% python3 -q
>>> import numpy as np
>>> np.set_printoptions(suppress=True, linewidth=140)
>>> def tidy(a):
...     return np.round(a, 3) + 0
... 
>>> mat = np.load("block16.npy")
>>> mat
array([[ 2, -2,  1],
       [-2,  4,  0],
       [ 1,  0,  1]])
>>> mat - mat[0]
array([[ 0,  0,  0],
       [-4,  6, -1],
       [-1,  2,  0]])
>>> mat.shape
(3, 3)
>>> mat.sum(axis=1)
array([1, 2, 2])
>>> np.abs(mat).max()
np.int64(4)
>>> mat.sum(axis=0)
array([1, 2, 2])
>>> Y = np.array([[0, 3, 5], [2, 5, 5]])
>>> basis = np.kron(Y, mat)
>>> basis
array([[  0,   0,   0,   6,  -6,   3,  10, -10,   5],
       [  0,   0,   0,  -6,  12,   0, -10,  20,   0],
       [  0,   0,   0,   3,   0,   3,   5,   0,   5],
       [  4,  -4,   2,  10, -10,   5,  10, -10,   5],
       [ -4,   8,   0, -10,  20,   0, -10,  20,   0],
       [  2,   0,   2,   5,   0,   5,   5,   0,   5]])
>>> print(basis.shape)
(6, 9)
>>> Y = np.array([[-1, 0], [-3, -3]])
>>> K = np.tile(Y, (2, 2))
>>> K
array([[-1,  0, -1,  0],
       [-3, -3, -3, -3],
       [-1,  0, -1,  0],
       [-3, -3, -3, -3]])
>>> r = np.linalg.matrix_rank(K)
>>> r
np.int64(2)
>>> ns = np.linalg.svd(K)[2][r:].T
>>> print(tidy(ns @ ns.T))
[[ 0.5  0.  -0.5  0. ]
 [ 0.   0.5  0.  -0.5]
 [-0.5  0.   0.5  0. ]
 [ 0.  -0.5  0.   0.5]]
>>> [int(np.linalg.matrix_rank(K[:i])) for i in range(1, len(K) + 1)]
[1, 2, 2, 2]
>>> np.allclose(K @ ns, 0)
True
>>> print(ns.shape)
(4, 2)
>>> M = np.array([[2, 2, 1, 2], [2, 2, 1, 2], [2, 2, 1, 2], [1, 1, 0, 1]])
>>> r = np.linalg.matrix_rank(M)
>>> r
np.int64(2)
>>> ns = np.linalg.svd(M)[2][r:].T
>>> [int(np.linalg.matrix_rank(M[:i])) for i in range(1, len(M) + 1)]
[1, 1, 1, 2]
>>> print(ns.shape)
(4, 2)
>>> [int(np.linalg.matrix_rank(np.delete(M, i, axis=0))) for i in range(4)]
[2, 2, 2, 1]
>>> A = np.array([[-1.8, -0.4], [-1.4, 1.6]])
>>> A[:, 0] *= 20
>>> A
array([[-36. ,  -0.4],
       [-28. ,   1.6]])
>>> Y = A / np.linalg.norm(A, axis=1, keepdims=True)
>>> C2 = Y @ Y.T
>>> (C2 - 2 * np.eye(2)).round(6).argmax(axis=1)
array([1, 0])
>>> print((np.abs(C2) > 0.9).astype(int))
[[1 1]
 [1 1]]
>>> np.argwhere(np.triu(np.abs(C2) > 0.95, 1))
array([[0, 1]])
>>> X = np.loadtxt("mat.csv", delimiter=",")
>>> tidy(X)
array([[-0.59 ,  1.6  ,  3.618],
       [-1.769, -3.379,  1.206],
       [ 3.539, -1.423,  1.206]])
>>> tidy(np.linalg.norm(X, axis=0))
array([4., 4., 4.])
>>> tidy(np.linalg.pinv(X))
array([[-0.037, -0.111,  0.221],
       [ 0.1  , -0.211, -0.089],
       [ 0.226,  0.075,  0.075]])
>>> print(tidy(X @ X.T))
[[16.  0.  0.]
 [ 0. 16.  0.]
 [ 0.  0. 16.]]
>>> x = np.array([2, 2, 3])
>>> h = np.maximum(X @ x, 0)
>>> tidy(X.T @ h)
array([20.185,  9.439, 56.054])
>>> tidy(np.tanh(X @ x))
array([ 1., -1.,  1.])
>>> E = np.arange(12).reshape(3, 4) + -1
>>> E
array([[-1,  0,  1,  2],
       [ 3,  4,  5,  6],
       [ 7,  8,  9, 10]])
>>> Y = np.array([[3, 2], [2, -3]])
>>> basis = np.kron(Y, E)
>>> np.linalg.matrix_rank(basis)
np.int64(4)
>>> U, sigma, VT = np.linalg.svd(E)
>>> evecs = VT[:(sigma > 1e-8).sum()]
>>> rng = np.random.default_rng(75)
>>> x = E[0] + 2 * E[2] + rng.integers(2) * np.eye(4)[2]
>>> x
array([13., 16., 20., 22.])
>>> np.allclose(evecs.T @ evecs @ x, x)
False
>>> print(np.linalg.matrix_rank(np.vstack([E, x])))
3
>>> tidy(evecs.T @ evecs)
array([[ 0.7,  0.4,  0.1, -0.2],
       [ 0.4,  0.3,  0.2,  0.1],
       [ 0.1,  0.2,  0.3,  0.4],
       [-0.2,  0.1,  0.4,  0.7]])
>>> tidy(np.diag(evecs.T @ evecs))
array([0.7, 0.3, 0.3, 0.7])
>>> r = np.linalg.matrix_rank(E)
>>> r
np.int64(2)
>>> ns = np.linalg.svd(E)[2][r:].T
>>> np.allclose(E @ ns, 0)
True
>>> Y = E / np.linalg.norm(E, axis=1, keepdims=True)
>>> C2 = Y @ Y.T
>>> tidy(C2)
array([[1.   , 0.616, 0.524],
       [0.616, 1.   , 0.994],
       [0.524, 0.994, 1.   ]])
>>> (np.abs(C2) > 0.9).astype(int)
array([[1, 0, 0],
       [0, 1, 1],
       [0, 1, 1]])
>>> np.argwhere(np.triu(np.abs(C2) > 0.95, 1))
array([[1, 2]])
>>> U, sigma, VT = np.linalg.svd(C2, full_matrices=False)
>>> tidy(np.cumsum(sigma ** 2) / np.sum(sigma ** 2))
array([0.951, 1.   , 1.   ])
>>> print(np.allclose(U * sigma @ VT, C2))
True
>>> (sigma > 1e-8).sum()
np.int64(2)
>>> tidy(VT @ VT.T)
array([[1., 0., 0.],
       [0., 1., 0.],
       [0., 0., 1.]])
>>> U.shape, sigma.shape, VT.shape
((3, 3), (3,), (3, 3))
>>> tidy(U.T @ U)
array([[1., 0., 0.],
       [0., 1., 0.],
       [0., 0., 1.]])
>>> Q, _ = np.linalg.qr(np.array([[0.3, -0.8, 1.7, -1.0],
...     [-0.7, 3.0, 1.0, -0.2],
...     [-0.4, -0.3, -0.4, 0.1],
...     [0.6, -0.7, -0.2, -0.6]]))
>>> vals = np.array([-1, 0, -2, 1])
>>> F = Q @ np.diag(vals) @ Q.T
>>> tidy(F)
array([[-1.891, -0.177,  0.123,  0.321],
       [-0.177, -0.466, -0.096,  0.648],
       [ 0.123, -0.096,  0.299,  0.693],
       [ 0.321,  0.648,  0.693,  0.058]])
>>> np.allclose(F[:-1].T @ np.linalg.lstsq(F[:-1].T, F[-1])[0], F[-1])
True
>>> np.abs(np.diag(np.linalg.qr(F)[1])) > 1e-9
array([ True,  True,  True, False])
>>> np.all(np.linalg.eigvalsh(F) > 0)
np.False_
>>> [round(float(np.linalg.det(F[:i, :i])), 2) + 0 for i in range(1, 5)]
[-1.89, 0.85, 0.28, 0.0]
>>> r = np.linalg.matrix_rank(F)
>>> print(r)
3
>>> ns = np.linalg.svd(F)[2][r:].T
>>> tidy(ns[:, 0] / ns[np.abs(ns[:, 0]).round(6).argmax(), 0])
array([-0.061,  1.   , -0.955,  0.561])
>>> tidy(F @ ns)
array([[0.],
       [0.],
       [0.],
       [0.]])
>>> print(np.linalg.matrix_rank(F.T @ F), np.linalg.matrix_rank(F @ F.T))
3 3
>>> ns.shape
(4, 1)
>>> [int(np.linalg.matrix_rank(np.delete(F, i, axis=0))) for i in range(4)]
[3, 3, 3, 3]
>>> arr = np.load("x.npy")
>>> arr
array([[ 1,  0,  0,  0],
       [ 1,  0,  0,  0],
       [-1, -1,  2,  0],
       [ 1, -2,  0, -1]])
>>> tidy(np.linalg.det(arr.T))
np.float64(0.0)
>>> np.poly(arr)
array([ 1., -2., -1.,  2.,  0.])
>>> print(np.kron(np.eye(2, dtype=int), arr))
[[ 1  0  0  0  0  0  0  0]
 [ 1  0  0  0  0  0  0  0]
 [-1 -1  2  0  0  0  0  0]
 [ 1 -2  0 -1  0  0  0  0]
 [ 0  0  0  0  1  0  0  0]
 [ 0  0  0  0  1  0  0  0]
 [ 0  0  0  0 -1 -1  2  0]
 [ 0  0  0  0  1 -2  0 -1]]
